% ipython --no-banner

In [1]: import numpy as np

In [2]: np.set_printoptions(precision=2, suppress=True, linewidth=120, legacy="1.25")

In [3]: rng = np.random.default_rng(47230)

In [4]: K = np.eye(7, dtype=int)[rng.permutation(7)]

In [5]: K
Out[5]: 
array([[0, 0, 0, 0, 1, 0, 0],
       [0, 0, 0, 0, 0, 0, 1],
       [0, 1, 0, 0, 0, 0, 0],
       [1, 0, 0, 0, 0, 0, 0],
       [0, 0, 0, 0, 0, 1, 0],
       [0, 0, 0, 1, 0, 0, 0],
       [0, 0, 1, 0, 0, 0, 0]])

In [6]: K[:, 3] @ K[:, 2]
Out[6]: 0

In [7]: np.linalg.norm(K, axis=0)
Out[7]: array([1., 1., 1., 1., 1., 1., 1.])

In [8]: np.linalg.pinv(K)
Out[8]: 
array([[0., 0., 0., 1., 0., 0., 0.],
       [0., 0., 1., 0., 0., 0., 0.],
       [0., 0., 0., 0., 0., 0., 1.],
       [0., 0., 0., 0., 0., 1., 0.],
       [1., 0., 0., 0., 0., 0., 0.],
       [0., 0., 0., 0., 1., 0., 0.],
       [0., 1., 0., 0., 0., 0., 0.]])

In [9]: K @ K.T
Out[9]: 
array([[1, 0, 0, 0, 0, 0, 0],
       [0, 1, 0, 0, 0, 0, 0],
       [0, 0, 1, 0, 0, 0, 0],
       [0, 0, 0, 1, 0, 0, 0],
       [0, 0, 0, 0, 1, 0, 0],
       [0, 0, 0, 0, 0, 1, 0],
       [0, 0, 0, 0, 0, 0, 1]])

In [10]: K.shape
Out[10]: (7, 7)

In [11]: np.diff(K, axis=0)
Out[11]: 
array([[ 0,  0,  0,  0, -1,  0,  1],
       [ 0,  1,  0,  0,  0,  0, -1],
       [ 1, -1,  0,  0,  0,  0,  0],
       [-1,  0,  0,  0,  0,  1,  0],
       [ 0,  0,  0,  1,  0, -1,  0],
       [ 0,  0,  1, -1,  0,  0,  0]])

In [12]: K - K[0]
Out[12]: 
array([[ 0,  0,  0,  0,  0,  0,  0],
       [ 0,  0,  0,  0, -1,  0,  1],
       [ 0,  1,  0,  0, -1,  0,  0],
       [ 1,  0,  0,  0, -1,  0,  0],
       [ 0,  0,  0,  0, -1,  1,  0],
       [ 0,  0,  0,  1, -1,  0,  0],
       [ 0,  0,  1,  0, -1,  0,  0]])

In [13]: Y = K + rng.integers(-2, 3, (7, 1)) @ rng.integers(-2, 3, (1, 7))

In [14]: Y
Out[14]: 
array([[ 0,  0,  0,  0,  1,  0,  0],
       [ 0,  4,  4,  4,  0,  2, -3],
       [ 0,  3,  2,  2,  0,  1, -2],
       [ 1, -4, -4, -4,  0, -2,  4],
       [ 0, -2, -2, -2,  0,  0,  2],
       [ 0, -4, -4, -3,  0, -2,  4],
       [ 0,  4,  5,  4,  0,  2, -4]])

In [15]: Y - K
Out[15]: 
array([[ 0,  0,  0,  0,  0,  0,  0],
       [ 0,  4,  4,  4,  0,  2, -4],
       [ 0,  2,  2,  2,  0,  1, -2],
       [ 0, -4, -4, -4,  0, -2,  4],
       [ 0, -2, -2, -2,  0, -1,  2],
       [ 0, -4, -4, -4,  0, -2,  4],
       [ 0,  4,  4,  4,  0,  2, -4]])

In [16]: np.abs(Y - K).sum(axis=1)
Out[16]: array([ 0, 18,  9, 18,  9, 18, 18])

In [17]: x0 = np.array([-1, 2, -5, 4, 9, -4, -4])

In [18]: y = Y @ x0

In [19]: coef, lr = np.zeros(7), 1 / np.linalg.norm(Y, 2) ** 2

In [20]: for i in range(10):
    ...:     coef -= lr * Y.T @ (Y @ coef - y)
    ...:     if i % 2 == 0: print(i, round(np.linalg.norm(Y @ coef - y), 2))
    ...: 
0 11.82
2 11.74
4 11.67
6 11.59
8 11.51

In [21]: round(float(np.linalg.cond(Y)), 2)
Out[21]: 150.99

In [22]: Y = np.linalg.inv(K)

In [23]: round(float(np.linalg.cond(K)), 2)
Out[23]: 1.0

In [24]: np.linalg.det(K) * Y
Out[24]: 
array([[-0., -0., -0., -1., -0., -0., -0.],
       [-0., -0., -1., -0., -0., -0., -0.],
       [-0., -0., -0., -0., -0., -0., -1.],
       [-0., -0., -0., -0., -0., -1., -0.],
       [-1., -0., -0., -0., -0., -0., -0.],
       [-0., -0., -0., -0., -1., -0., -0.],
       [-0., -1., -0., -0., -0., -0., -0.]])

In [25]: np.allclose(Y, K.T)
Out[25]: True

In [26]: J = np.arange(100).reshape(10, 10) + 5

In [27]: J
Out[27]: 
array([[  5,   6,   7,   8,   9,  10,  11,  12,  13,  14],
       [ 15,  16,  17,  18,  19,  20,  21,  22,  23,  24],
       [ 25,  26,  27,  28,  29,  30,  31,  32,  33,  34],
       [ 35,  36,  37,  38,  39,  40,  41,  42,  43,  44],
       [ 45,  46,  47,  48,  49,  50,  51,  52,  53,  54],
       [ 55,  56,  57,  58,  59,  60,  61,  62,  63,  64],
       [ 65,  66,  67,  68,  69,  70,  71,  72,  73,  74],
       [ 75,  76,  77,  78,  79,  80,  81,  82,  83,  84],
       [ 85,  86,  87,  88,  89,  90,  91,  92,  93,  94],
       [ 95,  96,  97,  98,  99, 100, 101, 102, 103, 104]])

In [28]: J @ np.linalg.pinv(J) @ J
Out[28]: 
array([[  5.,   6.,   7.,   8.,   9.,  10.,  11.,  12.,  13.,  14.],
       [ 15.,  16.,  17.,  18.,  19.,  20.,  21.,  22.,  23.,  24.],
       [ 25.,  26.,  27.,  28.,  29.,  30.,  31.,  32.,  33.,  34.],
       [ 35.,  36.,  37.,  38.,  39.,  40.,  41.,  42.,  43.,  44.],
       [ 45.,  46.,  47.,  48.,  49.,  50.,  51.,  52.,  53.,  54.],
       [ 55.,  56.,  57.,  58.,  59.,  60.,  61.,  62.,  63.,  64.],
       [ 65.,  66.,  67.,  68.,  69.,  70.,  71.,  72.,  73.,  74.],
       [ 75.,  76.,  77.,  78.,  79.,  80.,  81.,  82.,  83.,  84.],
       [ 85.,  86.,  87.,  88.,  89.,  90.,  91.,  92.,  93.,  94.],
       [ 95.,  96.,  97.,  98.,  99., 100., 101., 102., 103., 104.]])

In [29]: np.unique(J.round(6), axis=0).shape
Out[29]: (10, 10)

In [30]: round(float(np.trace(np.linalg.pinv(J) @ J)), 2)
Out[30]: 2.0

In [31]: Uu, sigma, vt = np.linalg.svd(J)

In [32]: sigma.round(2) + 0
Out[32]: array([616.58,  13.38,   0.  ,   0.  ,   0.  ,   0.  ,   0.  ,   0.  ,   0.  ,   0.  ])

In [33]: np.argmax(sigma[:-1] / (sigma[1:] + 1e-6)) + 1
Out[33]: 2

In [34]: Y = Uu[:, :2] @ np.diag(sigma[:2]) @ vt[:2]

In [35]: Y
Out[35]: 
array([[  5.,   6.,   7.,   8.,   9.,  10.,  11.,  12.,  13.,  14.],
       [ 15.,  16.,  17.,  18.,  19.,  20.,  21.,  22.,  23.,  24.],
       [ 25.,  26.,  27.,  28.,  29.,  30.,  31.,  32.,  33.,  34.],
       [ 35.,  36.,  37.,  38.,  39.,  40.,  41.,  42.,  43.,  44.],
       [ 45.,  46.,  47.,  48.,  49.,  50.,  51.,  52.,  53.,  54.],
       [ 55.,  56.,  57.,  58.,  59.,  60.,  61.,  62.,  63.,  64.],
       [ 65.,  66.,  67.,  68.,  69.,  70.,  71.,  72.,  73.,  74.],
       [ 75.,  76.,  77.,  78.,  79.,  80.,  81.,  82.,  83.,  84.],
       [ 85.,  86.,  87.,  88.,  89.,  90.,  91.,  92.,  93.,  94.],
       [ 95.,  96.,  97.,  98.,  99., 100., 101., 102., 103., 104.]])

In [36]: np.round(np.linalg.norm(J - Y, 2), 2), round(sigma[2], 2)
Out[36]: (0.0, 0.0)

In [37]: np.linalg.matrix_rank(Y)
Out[37]: 2

In [38]: round(float(np.abs(J - Y).max()), 2)
Out[38]: 0.0

In [39]: z = rng.permutation(10)

In [40]: z
Out[40]: array([7, 5, 0, 3, 6, 9, 2, 1, 8, 4])

In [41]: Y = J[z][:, z]

In [42]: np.diag(Y)
Out[42]: array([ 82,  60,   5,  38,  71, 104,  27,  16,  93,  49])

In [43]: np.trace(Y)
Out[43]: 545

In [44]: np.round(np.linalg.det(Y), 2), np.round(np.linalg.det(J[z]), 2)
Out[44]: (-0.0, -0.0)

In [45]: np.allclose(Y, J)
Out[45]: False

In [46]: Y
Out[46]: 
array([[ 82,  80,  75,  78,  81,  84,  77,  76,  83,  79],
       [ 62,  60,  55,  58,  61,  64,  57,  56,  63,  59],
       [ 12,  10,   5,   8,  11,  14,   7,   6,  13,   9],
       [ 42,  40,  35,  38,  41,  44,  37,  36,  43,  39],
       [ 72,  70,  65,  68,  71,  74,  67,  66,  73,  69],
       [102, 100,  95,  98, 101, 104,  97,  96, 103,  99],
       [ 32,  30,  25,  28,  31,  34,  27,  26,  33,  29],
       [ 22,  20,  15,  18,  21,  24,  17,  16,  23,  19],
       [ 92,  90,  85,  88,  91,  94,  87,  86,  93,  89],
       [ 52,  50,  45,  48,  51,  54,  47,  46,  53,  49]])

In [47]: np.linalg.cond(J) > 100
Out[47]: True

In [48]: np.round(np.linalg.norm(J, 2) / np.linalg.norm(J), 2)
Out[48]: 1.0

In [49]: [round(float(x), 2) for x in np.linalg.svd(J, compute_uv=False)[:3]]
Out[49]: [616.58, 13.38, 0.0]

In [50]: np.argsort(-np.linalg.norm(J, axis=0).round(6), kind="stable")[:3]
Out[50]: array([9, 8, 7])

In [51]: np.linalg.matrix_rank(J, rtol=0.1)
Out[51]: 1

In [52]: X = np.load("sample8.npy")

In [53]: X
Out[53]: 
array([[0, 1, 0, 0, 0, 0],
       [2, 2, 0, 0, 0, 0],
       [2, 0, 0, 0, 0, 0],
       [0, 0, 0, 1, 0, 0],
       [0, 0, 2, 2, 0, 0],
       [0, 0, 2, 0, 0, 0],
       [0, 0, 0, 0, 0, 1],
       [0, 0, 0, 0, 2, 2],
       [0, 0, 0, 0, 2, 0]])

In [54]: Y = np.c_[X[:, :3] @ np.array([[-3, 2, -3], [0, 5, 2], [4, -1, -5]]), np.array([6, 5, -3, 0, 4, -9, 7, 7, -4])]

In [55]: Y
Out[55]: 
array([[  0,   5,   2,   6],
       [ -6,  14,  -2,   5],
       [ -6,   4,  -6,  -3],
       [  0,   0,   0,   0],
       [  8,  -2, -10,   4],
       [  8,  -2, -10,  -9],
       [  0,   0,   0,   7],
       [  0,   0,   0,   7],
       [  0,   0,   0,  -4]])

In [56]: np.round(np.linalg.norm(Y - X @ np.linalg.lstsq(X, Y)[0], axis=0), 2) + 0
Out[56]: array([0.  , 0.  , 0.  , 5.69])

In [57]: np.linalg.matrix_rank(np.c_[X, Y])
Out[57]: 7

In [58]: np.linalg.matrix_rank(Y)
Out[58]: 4

In [59]: feats = np.array([[0, 1, 0, 0], [1, 0, 0, 1], [0, 0, 0, 1], [0, 1, 1, 0]])

In [60]: np.round(np.linalg.det(feats.T), 2)
Out[60]: 1.0

In [61]: round(float(np.linalg.eigvals(feats).sum().real), 2)
Out[61]: 0.0

In [62]: np.einsum("ii->", feats)
Out[62]: 0

In [63]: np.kron(np.eye(2, dtype=int), feats)
Out[63]: 
array([[0, 1, 0, 0, 0, 0, 0, 0],
       [1, 0, 0, 1, 0, 0, 0, 0],
       [0, 0, 0, 1, 0, 0, 0, 0],
       [0, 1, 1, 0, 0, 0, 0, 0],
       [0, 0, 0, 0, 0, 1, 0, 0],
       [0, 0, 0, 0, 1, 0, 0, 1],
       [0, 0, 0, 0, 0, 0, 0, 1],
       [0, 0, 0, 0, 0, 1, 1, 0]])

In [64]: ev, evecs = np.linalg.eigh(feats)

In [65]: x0 = np.array([2, 2, 0, -2])

In [66]: x0 @ feats @ x0 / (x0 @ x0), round(float(ev[0]), 2), np.round(ev[-1], 2)
Out[66]: (0.0, -1.62, 1.62)

In [67]: np.abs(feats).sum(axis=1).max(), round(np.abs(ev).max(), 2)
Out[67]: (2, 1.62)

In [68]: np.round(evecs * np.maximum(ev, 0) @ evecs.T, 2) + 0
Out[68]: 
array([[0.45, 0.5 , 0.  , 0.22],
       [0.5 , 0.67, 0.22, 0.5 ],
       [0.  , 0.22, 0.45, 0.5 ],
       [0.22, 0.5 , 0.5 , 0.67]])

In [69]: M = np.loadtxt("test8.csv", delimiter=",")

In [70]: M
Out[70]: 
array([[-0.1 ,  0.72, -0.28, -0.17, -0.08,  0.42, -0.33, -0.28],
       [-0.45, -0.3 , -0.41, -0.45, -0.01, -0.41, -0.11, -0.4 ],
       [ 0.16,  0.45, -0.38, -0.2 ,  0.2 , -0.44,  0.41,  0.43],
       [ 0.06,  0.01,  0.37, -0.42,  0.76,  0.01, -0.32,  0.06],
       [-0.19,  0.04,  0.4 , -0.6 , -0.29,  0.28,  0.53,  0.03],
       [-0.45,  0.22,  0.34,  0.03, -0.33, -0.35, -0.43,  0.46],
       [ 0.62,  0.15,  0.29, -0.2 , -0.34, -0.44, -0.15, -0.38],
       [ 0.36, -0.34, -0.34, -0.39, -0.27,  0.26, -0.35,  0.47]])

In [71]: x0 = np.array([4, -3, -4, 2, 4, 5, -4, -3])

In [72]: y = M @ x0

In [73]: coef, lr = np.zeros(8), 1 / np.linalg.norm(M, 2) ** 2

In [74]: for i in range(3):
    ...:     coef -= lr * M.T @ (M @ coef - y)
    ...:     if i % 1 == 0: print(i, round(np.linalg.norm(M @ coef - y), 2))
    ...: 
0 0.0
1 0.0
2 0.0

In [75]: round(np.linalg.cond(M), 2)
Out[75]: 1.0
